% python3 -q
>>> import numpy as np
>>> np.set_printoptions(precision=3, suppress=True, linewidth=160, legacy="1.25")
>>> feats = np.array([[4, 0, 3, 1, -2],
...     [0, 6, -1, 0, -1],
...     [3, -1, -6, -5, -3],
...     [1, 0, -5, -6, 3],
...     [-2, -1, -3, 3, 6]])
>>> T = np.stack([feats, 5 * feats, feats[::-1]])
>>> T.shape
(3, 5, 5)
>>> np.einsum("bij,cij->bc", T, T)
array([[ 278, 1390,   32],
       [1390, 6950,  160],
       [  32,  160,  278]])
>>> np.linalg.norm(T, axis=(1, 2))
array([16.673, 83.367, 16.673])
>>> T.sum(axis=0)
array([[ 22,  -1,  15,   9,  -6],
       [  1,  36, -11,  -6,  -3],
       [ 21,  -7, -42, -35, -21],
       [  6,   6, -31, -36,  17],
       [ -8,  -6, -15,  19,  34]])
>>> X = np.load("m.npy")
>>> X
array([[ 0.912,  2.018,  2.054,  2.954,  2.941,  2.999,  1.982],
       [ 1.033,  2.065,  1.981,  3.076,  3.01 ,  2.978,  2.023],
       [ 0.965,  1.979,  2.017,  2.954,  2.959,  2.987,  1.959],
       [ 0.941,  2.022,  1.989,  3.076,  2.981,  3.034,  1.922],
       [ 0.952,  1.961,  1.924,  3.042,  3.062,  2.94 ,  2.035],
       [-0.012,  1.046,  1.921,  3.074,  0.012,  1.913,  0.017],
       [-0.011,  0.979,  1.911,  3.08 , -0.021,  1.973,  0.05 ],
       [-0.04 ,  0.957,  2.015,  3.093, -0.016,  1.942, -0.085],
       [ 0.01 ,  0.907,  1.946,  2.98 , -0.02 ,  1.907, -0.021],
       [-0.021,  0.941,  2.015,  2.966, -0.009,  1.965, -0.046],
       [-0.017,  0.936,  0.015,  2.02 ,  1.062,  1.019, -0.022],
       [-0.135,  1.028, -0.035,  2.001,  1.012,  1.105, -0.002],
       [ 0.073,  1.023, -0.062,  1.967,  1.064,  0.961, -0.067],
       [-0.034,  1.011,  0.017,  2.036,  1.006,  0.967,  0.109],
       [-0.036,  0.988, -0.04 ,  1.952,  1.036,  1.049, -0.03 ]])
>>> lab = X[:, 1] > np.median(X[:, 1])
>>> r0 = X[lab].mean(axis=0) - X[~lab].mean(axis=0)
>>> lab.astype(int)
array([1, 1, 1, 1, 1, 1, 0, 0, 0, 0, 0, 1, 0, 0, 0])
>>> ((X - X.mean(axis=0)) @ r0 > 0).astype(int)
array([1, 1, 1, 1, 1, 0, 0, 0, 0, 0, 0, 0, 0, 0, 0])
>>> dist = np.linalg.norm(X[:, None] - X[None], axis=-1)
>>> np.unravel_index(dist.round(6).argmax(), dist.shape)
(1, 12)
>>> dist[8].round(6).argsort(kind="stable")[:4]
array([8, 9, 6, 7])
>>> dist.shape
(15, 15)
>>> K = np.load("dump.npy")
>>> K
array([[ -3,  -3,  -3,  -3,  -3,  -3,  -3,  -3,  -3],
       [ -3,  -6,  -6,  -6,  -6,  -6,  -6,  -6,  -6],
       [ -3,  -6,  -9,  -9,  -9,  -9,  -9,  -9,  -9],
       [ -3,  -6,  -9, -12, -12, -12, -12, -12, -12],
       [ -3,  -6,  -9, -12, -15, -15, -15, -15, -15],
       [ -3,  -6,  -9, -12, -15, -18, -18, -18, -18],
       [ -3,  -6,  -9, -12, -15, -18, -21, -21, -21],
       [ -3,  -6,  -9, -12, -15, -18, -21, -24, -24],
       [ -3,  -6,  -9, -12, -15, -18, -21, -24, -27]])
>>> left, sv, Vt = np.linalg.svd(X)
>>> sv
array([17.003,  5.18 ,  2.791,  0.207,  0.195,  0.138,  0.091])
>>> other = left[:, :3] @ np.diag(sv[:3]) @ Vt[:3]
>>> np.round(np.linalg.norm(X - other) / np.linalg.norm(X), 3)
0.018
>>> round(float(np.linalg.norm(X - other, 2)), 3), round(sv[3], 3)
(0.207, 0.207)
>>> ev, evecs = np.linalg.eigh(K)
>>> ev
array([-109.981,  -12.445,   -4.648,   -2.507,   -1.635,   -1.204,   -0.97 ,   -0.838,   -0.771])
>>> rng = np.random.default_rng(446)
>>> lab = rng.permutation(9)
>>> lab
array([3, 4, 0, 6, 2, 8, 1, 7, 5])
>>> other = K[lab][:, lab]
>>> np.sort(np.abs(np.linalg.eigvals(other)))
array([  0.771,   0.838,   0.97 ,   1.204,   1.635,   2.507,   4.648,  12.445, 109.981])
>>> other
array([[-12, -12,  -3, -12,  -9, -12,  -6, -12, -12],
       [-12, -15,  -3, -15,  -9, -15,  -6, -15, -15],
       [ -3,  -3,  -3,  -3,  -3,  -3,  -3,  -3,  -3],
       [-12, -15,  -3, -21,  -9, -21,  -6, -21, -18],
       [ -9,  -9,  -3,  -9,  -9,  -9,  -6,  -9,  -9],
       [-12, -15,  -3, -21,  -9, -27,  -6, -24, -18],
       [ -6,  -6,  -3,  -6,  -6,  -6,  -6,  -6,  -6],
       [-12, -15,  -3, -21,  -9, -24,  -6, -24, -18],
       [-12, -15,  -3, -18,  -9, -18,  -6, -18, -18]])
>>> np.trace(other)
-135
>>> np.diag(other)
array([-12, -15,  -3, -21,  -9, -27,  -6, -24, -18])
>>> np.round(np.linalg.norm(K, "nuc"), 3)
135.0
>>> np.round(np.linalg.norm(K) ** 2 / np.linalg.norm(K, 2) ** 2, 3)
1.016
>>> np.round(np.linalg.norm(K, 1), 3), round(np.linalg.norm(K, np.inf), 3)
(135.0, 135.0)
>>> np.round(np.linalg.norm(K[4], 1), 3), np.round(np.linalg.norm(K[4], np.inf), 3)
(105.0, 15.0)
>>> round(float(np.linalg.norm(K, 2)), 3)
109.981
>>> np.linalg.norm(K, axis=1).argmax()
8
>>> round(float(np.linalg.norm(K[4] - K[2])), 3)
13.748
>>> r0 = np.array([-1, 4, -5, -5, -5, -4, 2, -5, -2])
>>> other = K + np.outer(r0, np.eye(9)[1])
>>> other
array([[ -3.,  -4.,  -3.,  -3.,  -3.,  -3.,  -3.,  -3.,  -3.],
       [ -3.,  -2.,  -6.,  -6.,  -6.,  -6.,  -6.,  -6.,  -6.],
       [ -3., -11.,  -9.,  -9.,  -9.,  -9.,  -9.,  -9.,  -9.],
       [ -3., -11.,  -9., -12., -12., -12., -12., -12., -12.],
       [ -3., -11.,  -9., -12., -15., -15., -15., -15., -15.],
       [ -3., -10.,  -9., -12., -15., -18., -18., -18., -18.],
       [ -3.,  -4.,  -9., -12., -15., -18., -21., -21., -21.],
       [ -3., -11.,  -9., -12., -15., -18., -21., -24., -24.],
       [ -3.,  -8.,  -9., -12., -15., -18., -21., -24., -27.]])
>>> np.round(np.linalg.det(other) / np.linalg.det(K), 3), round(1 + np.linalg.solve(K, r0)[1], 3)
(-3.667, -3.667)
>>> basis = np.array([[-4, -4, -9, -1], [-7, -4, 9, -8], [0, -7, 9, 7], [-6, 7, -3, -8]])
>>> W0 = (rng.random((12, 4)) < 0.25) @ basis
>>> W0
array([[ -7,  -4,   9,  -8],
       [ -6,   7,  -3,  -8],
       [ -6,   7,  -3,  -8],
       [ -4, -11,   0,   6],
       [  0,   0,   0,   0],
       [-13,   3,   6, -16],
       [  0,   0,   0,   0],
       [ -6,   0,   6,  -1],
       [-11,  -8,   0,  -9],
       [ -7, -11,  18,  -1],
       [ -7,  -4,   9,  -8],
       [ -4,  -4,  -9,  -1]])
>>> basis = X[[6, 12]].astype(float)
>>> for _ in range(3):
...     lab = np.linalg.norm(X[:, None] - basis, axis=-1).argmin(axis=1)
...     basis = np.array([X[lab == j].mean(axis=0) for j in range(2)])
... 
>>> lab
array([0, 0, 0, 0, 0, 0, 0, 0, 0, 0, 1, 1, 1, 1, 1])
>>> np.bincount(lab)
array([10,  5])
>>> basis
array([[ 0.473,  1.488,  1.977,  3.03 ,  1.49 ,  2.464,  0.984],
       [-0.03 ,  0.997, -0.021,  1.995,  1.036,  1.02 , -0.002]])
>>> r0 = np.array([2, -1, 0, -3, -1, 1, -2])
>>> arr = np.array([np.roll(r0, i) for i in range(7)])
>>> arr
array([[ 2, -1,  0, -3, -1,  1, -2],
       [-2,  2, -1,  0, -3, -1,  1],
       [ 1, -2,  2, -1,  0, -3, -1],
       [-1,  1, -2,  2, -1,  0, -3],
       [-3, -1,  1, -2,  2, -1,  0],
       [ 0, -3, -1,  1, -2,  2, -1],
       [-1,  0, -3, -1,  1, -2,  2]])
>>> np.sort(np.abs(np.fft.fft(arr[0]))), np.sort(np.linalg.svd(arr, compute_uv=False))
(array([3.06 , 3.06 , 3.668, 3.668, 4.   , 6.26 , 6.26 ]), array([3.06 , 3.06 , 3.668, 3.668, 4.   , 6.26 , 6.26 ]))
>>> vec = np.array([-1, 0, -1, 0, 2, -1, 2])
>>> np.sign((arr @ vec).round(6))
array([-1,  0, -1, -1,  1, -1,  1])
>>> (arr * vec).sum(axis=1)
array([-9,  0, -2, -5,  7, -7, 12])
>>> (arr @ vec).argmax()
6
>>> arr @ np.eye(7)[6]
array([-2.,  1., -1., -3.,  0., -1.,  2.])
>>> np.round(np.linalg.det(arr), 3)
-19744.0
>>> np.allclose(arr, arr.T)
False
>>> np.allclose(arr @ arr.T, arr.T @ arr)
True
>>> (arr - arr.T) / 2
array([[ 0. ,  0.5, -0.5, -1. ,  1. ,  0.5, -0.5],
       [-0.5,  0. ,  0.5, -0.5, -1. ,  1. ,  0.5],
       [ 0.5, -0.5,  0. ,  0.5, -0.5, -1. ,  1. ],
       [ 1. ,  0.5, -0.5,  0. ,  0.5, -0.5, -1. ],
       [-1. ,  1. ,  0.5, -0.5,  0. ,  0.5, -0.5],
       [-0.5, -1. ,  1. ,  0.5, -0.5,  0. ,  0.5],
       [ 0.5, -0.5, -1. ,  1. ,  0.5, -0.5,  0. ]])
>>> arr @ arr
array([[14, -9, 11, -7, -2, 10, -1],
       [-1, 14, -9, 11, -7, -2, 10],
       [10, -1, 14, -9, 11, -7, -2],
       [-2, 10, -1, 14, -9, 11, -7],
       [-7, -2, 10, -1, 14, -9, 11],
       [11, -7, -2, 10, -1, 14, -9],
       [-9, 11, -7, -2, 10, -1, 14]])
>>> np.trace(arr)
14
>>> assert arr == arr.T
Traceback (most recent call last):
  File "<python-input-69>", line 1, in <module>
    assert arr == arr.T
           ^^^^^^^^^^^^
ValueError: The truth value of an array with more than one element is ambiguous. Use a.any() or a.all()
>>> T = np.stack([arr, -1 * arr, arr[::-1]])
>>> np.einsum("bij,cij->bc", T, T)
array([[ 140, -140,   16],
       [-140,  140,  -16],
       [  16,  -16,  140]])
>>> np.linalg.matrix_rank(T.reshape(3, -1))
2
>>> T.shape
(3, 7, 7)
>>> (T @ arr.T).shape
(3, 7, 7)
>>> other = np.linalg.inv(arr)
>>> (np.abs(other) > 1e-9).astype(int)
array([[1, 1, 1, 1, 1, 1, 1],
       [1, 1, 1, 1, 1, 1, 1],
       [1, 1, 1, 1, 1, 1, 1],
       [1, 1, 1, 1, 1, 1, 1],
       [1, 1, 1, 1, 1, 1, 1],
       [1, 1, 1, 1, 1, 1, 1],
       [1, 1, 1, 1, 1, 1, 1]])
>>> np.round(np.linalg.inv(other), 3) + 0
array([[ 2., -1.,  0., -3., -1.,  1., -2.],
       [-2.,  2., -1.,  0., -3., -1.,  1.],
       [ 1., -2.,  2., -1.,  0., -3., -1.],
       [-1.,  1., -2.,  2., -1.,  0., -3.],
       [-3., -1.,  1., -2.,  2., -1.,  0.],
       [ 0., -3., -1.,  1., -2.,  2., -1.],
       [-1.,  0., -3., -1.,  1., -2.,  2.]])
>>> np.round(np.linalg.det(arr) * np.linalg.det(other), 3)
1.0
>>> np.round(arr @ other, 3) + 0
array([[1., 0., 0., 0., 0., 0., 0.],
       [0., 1., 0., 0., 0., 0., 0.],
       [0., 0., 1., 0., 0., 0., 0.],
       [0., 0., 0., 1., 0., 0., 0.],
       [0., 0., 0., 0., 1., 0., 0.],
       [0., 0., 0., 0., 0., 1., 0.],
       [0., 0., 0., 0., 0., 0., 1.]])
>>> other
array([[ 0.062, -0.094,  0.053, -0.041, -0.213, -0.061,  0.043],
       [ 0.043,  0.062, -0.094,  0.053, -0.041, -0.213, -0.061],
       [-0.061,  0.043,  0.062, -0.094,  0.053, -0.041, -0.213],
       [-0.213, -0.061,  0.043,  0.062, -0.094,  0.053, -0.041],
       [-0.041, -0.213, -0.061,  0.043,  0.062, -0.094,  0.053],
       [ 0.053, -0.041, -0.213, -0.061,  0.043,  0.062, -0.094],
       [-0.094,  0.053, -0.041, -0.213, -0.061,  0.043,  0.062]])
>>> np.round(np.linalg.cond(arr), 3)
2.046
>>> E = np.load("data.npy")
>>> E
array([[1.   , 0.7  , 0.49 , 0.343, 0.24 , 0.168, 0.118, 0.082, 0.058],
       [0.7  , 1.   , 0.7  , 0.49 , 0.343, 0.24 , 0.168, 0.118, 0.082],
       [0.49 , 0.7  , 1.   , 0.7  , 0.49 , 0.343, 0.24 , 0.168, 0.118],
       [0.343, 0.49 , 0.7  , 1.   , 0.7  , 0.49 , 0.343, 0.24 , 0.168],
       [0.24 , 0.343, 0.49 , 0.7  , 1.   , 0.7  , 0.49 , 0.343, 0.24 ],
       [0.168, 0.24 , 0.343, 0.49 , 0.7  , 1.   , 0.7  , 0.49 , 0.343],
       [0.118, 0.168, 0.24 , 0.343, 0.49 , 0.7  , 1.   , 0.7  , 0.49 ],
       [0.082, 0.118, 0.168, 0.24 , 0.343, 0.49 , 0.7  , 1.   , 0.7  ],
       [0.058, 0.082, 0.118, 0.168, 0.24 , 0.343, 0.49 , 0.7  , 1.   ]])
>>> # symmetric
>>> T = np.stack([E, -2 * E, E[::-1]])
>>> np.linalg.matrix_rank(T)
array([9, 9, 9])
>>> np.linalg.norm(T, axis=(1, 2))
array([4.747, 9.494, 4.747])
>>> np.einsum("bij,cij->bc", T, T)
array([[ 22.532, -45.064,  13.431],
       [-45.064,  90.129, -26.861],
       [ 13.431, -26.861,  22.532]])
>>> T.sum(axis=0)
array([[-0.942, -0.618, -0.372, -0.175,  0.   ,  0.175,  0.372,  0.618,  0.942],
       [-0.618, -0.882, -0.532, -0.25 ,  0.   ,  0.25 ,  0.532,  0.882,  0.618],
       [-0.372, -0.532, -0.76 , -0.357,  0.   ,  0.357,  0.76 ,  0.532,  0.372],
       [-0.175, -0.25 , -0.357, -0.51 ,  0.   ,  0.51 ,  0.357,  0.25 ,  0.175],
       [ 0.   ,  0.   ,  0.   ,  0.   ,  0.   ,  0.   ,  0.   ,  0.   ,  0.   ],
       [ 0.175,  0.25 ,  0.357,  0.51 ,  0.   , -0.51 , -0.357, -0.25 , -0.175],
       [ 0.372,  0.532,  0.76 ,  0.357,  0.   , -0.357, -0.76 , -0.532, -0.372],
       [ 0.618,  0.882,  0.532,  0.25 ,  0.   , -0.25 , -0.532, -0.882, -0.618],
       [ 0.942,  0.618,  0.372,  0.175,  0.   , -0.175, -0.372, -0.618, -0.942]])
>>> (T @ E.T).shape
(3, 9, 9)
>>> other = E / np.linalg.norm(E, axis=1, keepdims=True)
>>> C2 = other @ other.T
>>> np.argwhere(np.triu(np.abs(C2) > 0.95, 1))
array([], shape=(0, 2), dtype=int64)
>>> (np.abs(C2) > 0.9).astype(int)
array([[1, 1, 0, 0, 0, 0, 0, 0, 0],
       [1, 1, 1, 0, 0, 0, 0, 0, 0],
       [0, 1, 1, 1, 0, 0, 0, 0, 0],
       [0, 0, 1, 1, 1, 0, 0, 0, 0],
       [0, 0, 0, 1, 1, 1, 0, 0, 0],
       [0, 0, 0, 0, 1, 1, 1, 0, 0],
       [0, 0, 0, 0, 0, 1, 1, 1, 0],
       [0, 0, 0, 0, 0, 0, 1, 1, 1],
       [0, 0, 0, 0, 0, 0, 0, 1, 1]])
>>> C2[7]
array([0.32 , 0.384, 0.474, 0.584, 0.706, 0.831, 0.941, 1.   , 0.945])
>>> np.linalg.norm(other, axis=1)
array([1., 1., 1., 1., 1., 1., 1., 1., 1.])
>>> round(np.degrees(np.arccos(np.clip(C2[7, 2], -1, 1))), 3)
61.683
>>> round(float(np.linalg.norm(E) ** 2 / np.linalg.norm(E, 2) ** 2), 3)
1.348
>>> np.round(E[7] @ E[3], 3)
1.521
>>> round(np.linalg.norm(E[7] - E[3]), 3)
1.477
>>> np.linalg.norm(E, axis=1).argmax()
4
>>> low = np.linalg.cholesky(E)
>>> E / np.sqrt(np.outer(np.diag(E), np.diag(E)))
array([[1.   , 0.7  , 0.49 , 0.343, 0.24 , 0.168, 0.118, 0.082, 0.058],
       [0.7  , 1.   , 0.7  , 0.49 , 0.343, 0.24 , 0.168, 0.118, 0.082],
       [0.49 , 0.7  , 1.   , 0.7  , 0.49 , 0.343, 0.24 , 0.168, 0.118],
       [0.343, 0.49 , 0.7  , 1.   , 0.7  , 0.49 , 0.343, 0.24 , 0.168],
       [0.24 , 0.343, 0.49 , 0.7  , 1.   , 0.7  , 0.49 , 0.343, 0.24 ],
       [0.168, 0.24 , 0.343, 0.49 , 0.7  , 1.   , 0.7  , 0.49 , 0.343],
       [0.118, 0.168, 0.24 , 0.343, 0.49 , 0.7  , 1.   , 0.7  , 0.49 ],
       [0.082, 0.118, 0.168, 0.24 , 0.343, 0.49 , 0.7  , 1.   , 0.7  ],
       [0.058, 0.082, 0.118, 0.168, 0.24 , 0.343, 0.49 , 0.7  , 1.   ]])
>>> np.round(np.prod(np.diag(low)) ** 2, 3), np.round(np.linalg.det(E), 3)
(0.005, 0.005)
>>> np.diag(low) ** 2
array([1.  , 0.51, 0.51, 0.51, 0.51, 0.51, 0.51, 0.51, 0.51])
>>> low @ low.T
array([[1.   , 0.7  , 0.49 , 0.343, 0.24 , 0.168, 0.118, 0.082, 0.058],
       [0.7  , 1.   , 0.7  , 0.49 , 0.343, 0.24 , 0.168, 0.118, 0.082],
       [0.49 , 0.7  , 1.   , 0.7  , 0.49 , 0.343, 0.24 , 0.168, 0.118],
       [0.343, 0.49 , 0.7  , 1.   , 0.7  , 0.49 , 0.343, 0.24 , 0.168],
       [0.24 , 0.343, 0.49 , 0.7  , 1.   , 0.7  , 0.49 , 0.343, 0.24 ],
       [0.168, 0.24 , 0.343, 0.49 , 0.7  , 1.   , 0.7  , 0.49 , 0.343],
       [0.118, 0.168, 0.24 , 0.343, 0.49 , 0.7  , 1.   , 0.7  , 0.49 ],
       [0.082, 0.118, 0.168, 0.24 , 0.343, 0.49 , 0.7  , 1.   , 0.7  ],
       [0.058, 0.082, 0.118, 0.168, 0.24 , 0.343, 0.49 , 0.7  , 1.   ]])
